$ ipython --no-banner

In [1]: import numpy as np

In [2]: np.set_printoptions(precision=2, suppress=True, linewidth=120)

In [3]: W0 = -2 * np.eye(6) + np.eye(6, k=1)

In [4]: W0
Out[4]: 
array([[-2.,  1.,  0.,  0.,  0.,  0.],
       [ 0., -2.,  1.,  0.,  0.,  0.],
       [ 0.,  0., -2.,  1.,  0.,  0.],
       [ 0.,  0.,  0., -2.,  1.,  0.],
       [ 0.,  0.,  0.,  0., -2.,  1.],
       [ 0.,  0.,  0.,  0.,  0., -2.]])

In [5]: # triangular, det is the product of the diagonal

In [6]: out = W0 / np.sqrt((W0 ** 2).mean(axis=1, keepdims=True))

In [7]: np.linalg.matrix_rank(out) == np.linalg.matrix_rank(W0)
Out[7]: np.True_

In [8]: W0.mean(axis=0)
Out[8]: array([-0.33, -0.17, -0.17, -0.17, -0.17, -0.17])

In [9]: W0.sum(axis=0)
Out[9]: array([-2., -1., -1., -1., -1., -1.])

In [10]: np.abs(W0).max()
Out[10]: np.float64(2.0)

In [11]: W0.sum(axis=1)
Out[11]: array([-1., -1., -1., -1., -1., -2.])

In [12]: np.round(np.linalg.norm(W0), 2)
Out[12]: np.float64(5.39)

In [13]: np.unravel_index(np.abs(W0).argmax(), W0.shape)
Out[13]: (np.int64(0), np.int64(0))

In [14]: np.linalg.matrix_rank(W0)
Out[14]: np.int64(6)

In [15]: rng = np.random.default_rng(628)

In [16]: idx = rng.permutation(6)

In [17]: idx
Out[17]: array([5, 4, 0, 1, 2, 3])

In [18]: out = W0[idx][:, idx]

In [19]: np.sort(np.abs(np.linalg.eigvals(out)))
Out[19]: array([2., 2., 2., 2., 2., 2.])

In [20]: np.allclose(out, W0)
Out[20]: False

In [21]: np.diag(out)
Out[21]: array([-2., -2., -2., -2., -2., -2.])

In [22]: np.round(np.linalg.det(out), 2), np.round(np.linalg.det(W0[idx]), 2)
Out[22]: (np.float64(64.0), np.float64(-64.0))

In [23]: m1 = np.load("a.npy")

In [24]: m1
Out[24]: 
array([[ 0, -3,  0, -3,  0, -2,  0],
       [ 0, -3,  0,  0, -2,  0,  0],
       [ 1,  0,  0,  0,  0,  0,  0],
       [ 0,  0,  0,  0,  0,  0,  0],
       [ 0,  1,  0,  0,  0,  0,  0],
       [ 0,  0,  0,  0,  0,  0, -1],
       [ 0, -2,  0,  0,  0,  0,  0],
       [-2, -1,  0,  0,  2,  0,  2],
       [ 0,  1,  0,  0,  0,  0,  0]])

In [25]: np.argsort(-np.linalg.norm(m1, axis=0).round(6), kind="stable")[:3]
Out[25]: array([1, 3, 4])
